>>> import numpy as np
>>> np.set_printoptions(precision=2, suppress=True, linewidth=160, sign=" ")
>>> Z = 20 * np.array([[0.0, -0.9, 0.3, 1.6, -0.8, 0.0], [0.2, -1.0, 1.4, 1.2, -0.1, 1.0]])
>>> rng = np.random.default_rng(1340)
>>> lab = rng.integers(0, 2, 24)
>>> E = Z[lab] + rng.normal(size=(24, 6))
>>> print(E)
[[  0.2  -20.06   7.04  31.43 -15.72   1.26]
 [  1.25 -18.4    6.43  32.93 -16.11  -0.63]
 [ -0.99 -17.72   5.81  33.26 -16.19  -1.92]
 [  2.69 -22.56  28.07  24.64  -0.92  19.52]
 [  0.79 -19.83   8.05  32.96 -16.43  -1.7 ]
 [  0.17 -18.36   5.74  33.11 -14.81   0.35]
 [  0.07 -17.7    8.02  34.71 -15.82   0.36]
 [ -0.55 -19.18   6.34  32.4  -16.01   0.72]
 [  2.24 -20.43  27.43  22.9   -1.79  18.75]
 [ -0.38 -17.09   6.01  31.27 -16.29   0.8 ]
 [  4.42 -21.04  27.67  24.34  -1.27  19.61]
 [  4.4  -18.82  27.88  22.04  -0.54  19.69]
 [  0.93 -18.64   5.62  32.4  -16.77  -1.6 ]
 [  4.76 -19.54  28.66  22.36  -0.77  20.89]
 [ -0.59 -19.06   7.34  31.82 -17.36  -0.48]
 [  5.48 -20.69  28.01  24.29  -2.65  18.37]
 [  0.92 -18.36   2.96  31.11 -15.53   0.27]
 [  5.3  -20.42  28.23  22.83  -2.09  20.87]
 [  3.27 -19.09  25.74  24.34  -4.21  19.67]
 [ -0.13 -18.75   6.83  29.6  -15.22  -0.33]
 [  3.93 -19.85  28.83  24.69  -1.42  18.76]
 [ -0.74 -18.98   5.67  30.74 -15.53  -0.66]
 [  4.23 -19.33  28.89  25.73  -2.89  20.52]
 [ -0.35 -17.11   5.65  31.71 -16.52   1.55]]
>>> cen = (E - E.mean(axis=0)) / E.std(axis=0)
>>> print(np.argwhere(np.abs(cen) > 2))
[[ 3  1]]
>>> coef = np.linalg.lstsq(np.delete(cen, 1, axis=1), cen[:, 1])[0]
>>> print(round(1 - np.var(cen[:, 1] - np.delete(cen, 1, axis=1) @ coef), 2))
0.51
>>> C2 = np.cov(E, rowvar=False)
>>> print(np.argsort(-E.std(axis=0).round(6), kind="stable"))
[ 2  5  4  3  0  1]
>>> print(np.polyfit(E[:, 1], E[:, 4], 1))
[ -3.73 -81.83]
>>> print(np.median(E, axis=0))
[  0.93 -19.08   7.68  30.92 -15.38   1.03]
>>> print(round(float(np.corrcoef(E[:, 1], E[:, 4])[0, 1]), 2))
-0.66
>>> print(np.argwhere(np.triu(np.abs(np.corrcoef(E.T)) > 0.8, 1)))
[[ 0  2]
 [ 0  3]
 [ 0  4]
 [ 0  5]
 [ 2  3]
 [ 2  4]
 [ 2  5]
 [ 3  4]
 [ 3  5]
 [ 4  5]]
>>> vec = np.array([0, -9, -5, 9, 0, 2])
>>> print(E @ np.eye(6)[2])
[  7.04   6.43   5.81  28.07   8.05   5.74   8.02   6.34  27.43   6.01  27.67  27.88   5.62  28.66   7.34  28.01   2.96  28.23  25.74   6.83  28.83   5.67
  28.89   5.65]
>>> print(np.linalg.norm(E @ vec) <= np.linalg.norm(E, 2) * np.linalg.norm(vec) + 1e-9)
True
>>> vec = np.array([-1, 2, -1, 0, -2, 0])
>>> rhs = E @ vec
>>> print(np.round(np.linalg.lstsq(E, rhs)[0], 2) + 0)
[-1.  2. -1.  0. -2.  0.]
>>> rhs = rhs + 0.1 * rng.normal(size=24)
>>> print(rhs)
[-16.05 -12.38  -7.97 -74.08 -15.57 -13.07 -11.83 -12.01 -67.14  -7.29 -71.71 -68.79 -10.28 -71.06 -10.11 -69.71  -9.49 -70.27 -58.63 -13.67 -69.46 -11.72
 -66.03  -6.49]
>>> coef, *_ = np.linalg.lstsq(E, rhs)
>>> print([round(float(np.linalg.norm(np.linalg.solve(E.T @ E + lam * np.eye(6), E.T @ rhs))), 2) for lam in (0, 1, 10, 100)])
[3.18, 3.07, 2.53, 1.87]
>>> print(coef.round(2) + 0)
[-1.01  2.   -1.    0.   -2.01  0.  ]
>>> print(round(np.linalg.norm(rhs - E @ coef), 2))
0.45
>>> Y = E / np.sqrt((E ** 2).mean(axis=1, keepdims=True))
>>> print(np.linalg.norm(Y, axis=1))
[ 2.45  2.45  2.45  2.45  2.45  2.45  2.45  2.45  2.45  2.45  2.45  2.45  2.45  2.45  2.45  2.45  2.45  2.45  2.45  2.45  2.45  2.45  2.45  2.45]
>>> print(np.linalg.matrix_rank(Y) == np.linalg.matrix_rank(E))
True
>>> M = np.load("dump.npy")
>>> print(M)
[[ 0  3  3  0]
 [ 0  0  2  2]
 [ 0  0  0  2]
 [ 0  0  0  0]]
>>> left, sigma, Vh = np.linalg.svd(M)
>>> print(np.argmax(sigma[:-1] / (sigma[1:] + 1e-6)) + 1)
3
>>> Y = left[:, :3] @ np.diag(sigma[:3]) @ Vh[:3]
>>> print(np.linalg.matrix_rank(Y))
3
>>> print(np.round(np.linalg.norm(M - Y, 2), 2), sigma[3])
0.0 0.0
>>> print(round(np.linalg.norm(M - Y) / np.linalg.norm(M), 2))
0.0
>>> rk = np.linalg.matrix_rank(M)
>>> print(rk)
3
>>> ns = np.linalg.svd(M)[2][rk:].T
>>> print(ns[:, 0] / ns[np.abs(ns[:, 0]).round(6).argmax(), 0])
[ 1. -0. -0. -0.]
>>> print([int(np.linalg.matrix_rank(np.delete(M, i, axis=0))) for i in range(4)])
[2, 2, 2, 3]
>>> print(M @ ns)
[[ 0.]
 [ 0.]
 [ 0.]
 [ 0.]]
>>> print(np.allclose(M @ ns, 0))
True
>>> print([int(np.linalg.matrix_rank(M[:i])) for i in range(1, len(M) + 1)])
[1, 2, 3, 3]
>>> print(np.linalg.matrix_rank(M.T @ M), np.linalg.matrix_rank(M @ M.T))
3 3
